$ python3 -q
>>> import numpy as np
>>> np.set_printoptions(suppress=True, linewidth=140)
>>> rd = lambda a: np.round(a, 1) + 0
>>> arr = np.load("test16.npy")
>>> arr
array([[0, 0, 1, 0, 3, 5, 0, 0, 1],
       [0, 0, 1, 0, 5, 5, 0, 0, 6],
       [2, 0, 3, 0, 1, 7, 0, 0, 0],
       [5, 0, 1, 0, 3, 4, 0, 0, 0],
       [2, 0, 0, 0, 9, 0, 0, 0, 0],
       [2, 0, 0, 0, 5, 2, 0, 0, 0],
       [4, 0, 3, 0, 5, 5, 0, 0, 0],
       [0, 0, 5, 0, 1, 8, 0, 0, 2],
       [0, 0, 0, 0, 9, 0, 0, 0, 2],
       [5, 0, 0, 0, 7, 2, 0, 0, 0],
       [0, 0, 5, 0, 3, 7, 0, 0, 2],
       [4, 0, 0, 0, 5, 3, 0, 0, 0],
       [0, 0, 1, 0, 9, 4, 0, 0, 4],
       [1, 0, 1, 0, 7, 3, 0, 0, 1],
       [0, 0, 3, 0, 3, 6, 0, 0, 5],
       [2, 0, 0, 0, 5, 2, 0, 0, 0],
       [0, 0, 5, 0, 1, 7, 0, 0, 4],
       [0, 0, 1, 0, 1, 3, 0, 0, 0],
       [0, 0, 1, 0, 9, 5, 0, 0, 2],
       [0, 0, 5, 0, 5, 6, 1, 0, 2],
       [0, 0, 5, 0, 1, 7, 0, 0, 4],
       [2, 1, 0, 0, 5, 3, 0, 0, 0],
       [5, 0, 1, 0, 3, 4, 0, 0, 0],
       [3, 0, 3, 0, 3, 6, 0, 0, 0],
       [0, 1, 0, 0, 5, 2, 0, 0, 0],
       [5, 0, 1, 0, 3, 4, 0, 0, 0],
       [0, 0, 1, 0, 5, 3, 0, 0, 3],
       [3, 0, 0, 0, 7, 1, 0, 0, 0],
       [0, 0, 5, 0, 5, 6, 1, 0, 2],
       [1, 0, 1, 0, 3, 2, 1, 0, 0],
       [0, 0, 1, 0, 7, 2, 1, 0, 3],
       [1, 0, 0, 0, 7, 0, 1, 0, 1],
       [1, 0, 0, 0, 3, 3, 0, 0, 0],
       [0, 0, 1, 0, 9, 4, 0, 0, 4],
       [0, 0, 3, 0, 5, 6, 0, 0, 3],
       [2, 0, 3, 0, 1, 7, 0, 0, 0],
       [4, 0, 0, 0, 5, 3, 0, 0, 0],
       [2, 0, 0, 0, 9, 0, 0, 0, 0],
       [0, 0, 3, 0, 5, 6, 0, 0, 3],
       [6, 0, 1, 0, 5, 3, 0, 0, 0],
       [0, 0, 3, 0, 7, 4, 1, 0, 5],
       [0, 0, 5, 0, 3, 6, 1, 0, 4],
       [2, 0, 0, 0, 9, 3, 0, 0, 0],
       [3, 0, 3, 0, 3, 6, 0, 0, 0],
       [5, 0, 0, 0, 7, 2, 0, 0, 0]])
>>> Uu, sv, Vh = np.linalg.svd(arr)
>>> evecs = Vh[:(sv > 1e-8).sum()]
>>> rng = np.random.default_rng(5)
>>> x = arr[5] + 5 * arr[24] + rng.integers(2) * np.eye(9)[5]
>>> x
array([ 2.,  5.,  0.,  0., 30., 13.,  0.,  0.,  0.])
>>> rd(np.diag(evecs.T @ evecs))
array([1., 1., 1., 0., 1., 1., 1., 0., 1.])
>>> np.linalg.matrix_rank(np.vstack([arr, x]))
np.int64(7)
>>> rd(evecs.T @ evecs)
array([[1., 0., 0., 0., 0., 0., 0., 0., 0.],
       [0., 1., 0., 0., 0., 0., 0., 0., 0.],
       [0., 0., 1., 0., 0., 0., 0., 0., 0.],
       [0., 0., 0., 0., 0., 0., 0., 0., 0.],
       [0., 0., 0., 0., 1., 0., 0., 0., 0.],
       [0., 0., 0., 0., 0., 1., 0., 0., 0.],
       [0., 0., 0., 0., 0., 0., 1., 0., 0.],
       [0., 0., 0., 0., 0., 0., 0., 0., 0.],
       [0., 0., 0., 0., 0., 0., 0., 0., 1.]])
>>> np.linalg.lstsq(arr[:-1].T, arr[-1])[2]
np.int32(7)
>>> np.unique(arr.round(6), axis=0).shape
(33, 9)
>>> rd(np.linalg.norm(arr, 1)), rd(np.linalg.norm(arr, np.inf))
(np.float64(221.0), np.float64(20.0))
>>> np.linalg.norm(arr, axis=1).argmax()
np.int64(12)
>>> rd(np.linalg.norm(arr[1] - arr[34]))
np.float64(3.7)
>>> rd(np.linalg.norm(arr, "nuc"))
np.float64(100.0)
>>> Uu, sv, Vh = np.linalg.svd(arr)
>>> np.argmax(sv[:-1] / (sv[1:] + 1e-6)) + 1
np.int64(7)
>>> rd(sv)
array([47.2, 22.7, 15.3,  6.4,  5.1,  1.9,  1.3,  0. ,  0. ])
>>> B = Uu[:, :7] @ np.diag(sv[:7]) @ Vh[:7]
>>> np.linalg.matrix_rank(arr, rtol=0.05)
np.int64(5)
>>> rd(np.linalg.norm(arr - B, 2)), rd(sv[7])
(np.float64(0.0), np.float64(0.0))
>>> rd(np.abs(arr - B).max())
np.float64(0.0)
>>> rank = np.linalg.matrix_rank(arr)
>>> rank
np.int64(7)
>>> N = np.linalg.svd(arr)[2][rank:].T
>>> [int(np.linalg.matrix_rank(arr[:, :j + 1])) for j in range(9)]
[1, 2, 3, 3, 4, 5, 6, 6, 7]
>>> np.allclose(arr @ N, 0)
True
>>> [int(np.linalg.matrix_rank(np.delete(arr, i, axis=0))) for i in range(45)]
[7, 7, 7, 7, 7, 7, 7, 7, 7, 7, 7, 7, 7, 7, 7, 7, 7, 7, 7, 7, 7, 7, 7, 7, 7, 7, 7, 7, 7, 7, 7, 7, 7, 7, 7, 7, 7, 7, 7, 7, 7, 7, 7, 7, 7]
>>> N.shape
(9, 2)
>>> M = np.array([[0, 3, 0, 0], [-2, 3, 0, 0], [0, 0, 0, 3], [0, 0, -2, 3]])
>>> M
array([[ 0,  3,  0,  0],
       [-2,  3,  0,  0],
       [ 0,  0,  0,  3],
       [ 0,  0, -2,  3]])
>>> M @ M
array([[-6,  9,  0,  0],
       [-6,  3,  0,  0],
       [ 0,  0, -6,  9],
       [ 0,  0, -6,  3]])
>>> (np.linalg.matrix_power((M != 0) + (M.T != 0) + np.eye(4), 4) > 0).astype(int)
array([[1, 1, 0, 0],
       [1, 1, 0, 0],
       [0, 0, 1, 1],
       [0, 0, 1, 1]])
>>> def softmax(z):
...     e = np.exp(z - z.max(axis=-1, keepdims=True))
...     return e / e.sum(axis=-1, keepdims=True)
... 
>>> rd(softmax(M).sum(axis=1))
array([1., 1., 1., 1.])
>>> rd(softmax(M[1]))
array([0. , 0.9, 0. , 0. ])
>>> rd(softmax(10 * M[1]))
array([0., 1., 0., 0.])
>>> att = M @ M.T / np.sqrt(4)
>>> rd(softmax(att))
array([[0.5, 0.5, 0. , 0. ],
       [0.1, 0.9, 0. , 0. ],
       [0. , 0. , 0.5, 0.5],
       [0. , 0. , 0.1, 0.9]])
>>> rd(softmax(att)[1] @ M)
array([-1.8,  3. ,  0. ,  0. ])
>>> rd(softmax(att + np.triu(np.full(att.shape, -np.inf), 1)))
array([[1. , 0. , 0. , 0. ],
       [0.1, 0.9, 0. , 0. ],
       [0. , 0. , 1. , 0. ],
       [0. , 0. , 0.1, 0.9]])
>>> softmax(att).round(6).argmax(axis=1)
array([0, 1, 2, 3])
>>> theta = np.radians(135)
>>> r_ = np.eye(4)
>>> r_[1, 1] = r_[0, 0] = np.cos(theta)
>>> r_[1, 0], r_[0, 1] = -np.sin(theta), np.sin(theta)
>>> rd(r_)
array([[-0.7,  0.7,  0. ,  0. ],
       [-0.7, -0.7,  0. ,  0. ],
       [ 0. ,  0. ,  1. ,  0. ],
       [ 0. ,  0. ,  0. ,  1. ]])
>>> B = M @ r_.T
>>> np.allclose(np.linalg.norm(M, axis=1), np.linalg.norm(B, axis=1))
True
>>> rd(np.abs(B - M).max(axis=0))
array([5.5, 5.1, 0. , 0. ])
>>> rd(np.linalg.norm(M))
np.float64(6.6)
>>> np.unravel_index(np.abs(M).argmax(), M.shape)
(np.int64(0), np.int64(1))
>>> rd(np.linalg.svd(M, compute_uv=False))
array([4.5, 4.5, 1.3, 1.3])
>>> M.sum(axis=1)
array([3, 1, 3, 1])
>>> M - M[0]
array([[ 0,  0,  0,  0],
       [-2,  0,  0,  0],
       [ 0, -3,  0,  3],
       [ 0, -3, -2,  3]])
>>> K = np.array([[0.0, 0.0, 0.0, 0.0, 9.0, 9.0],
...     [0.0, 0.0, 0.0, 0.0, 8.0, 0.0],
...     [0.0, 0.0, 0.0, 0.0, 4.0, 9.0],
...     [0.0, 0.0, 0.0, 0.0, 5.0, 6.0],
...     [9.0, 8.0, 4.0, 5.0, 0.0, 0.0],
...     [9.0, 0.0, 9.0, 6.0, 0.0, 0.0]])
>>> K.ravel(order="F")
array([0., 0., 0., 0., 9., 9., 0., 0., 0., 0., 8., 0., 0., 0., 0., 0., 4., 9., 0., 0., 0., 0., 5., 6., 9., 8., 4., 5., 0., 0., 9., 0., 9.,
       6., 0., 0.])
>>> blk = K.reshape(6, 2, -1)
>>> blk[:, 0]
array([[0., 0., 0.],
       [0., 0., 0.],
       [0., 0., 0.],
       [0., 0., 0.],
       [9., 8., 4.],
       [9., 0., 9.]])
>>> blk.shape
(6, 2, 3)
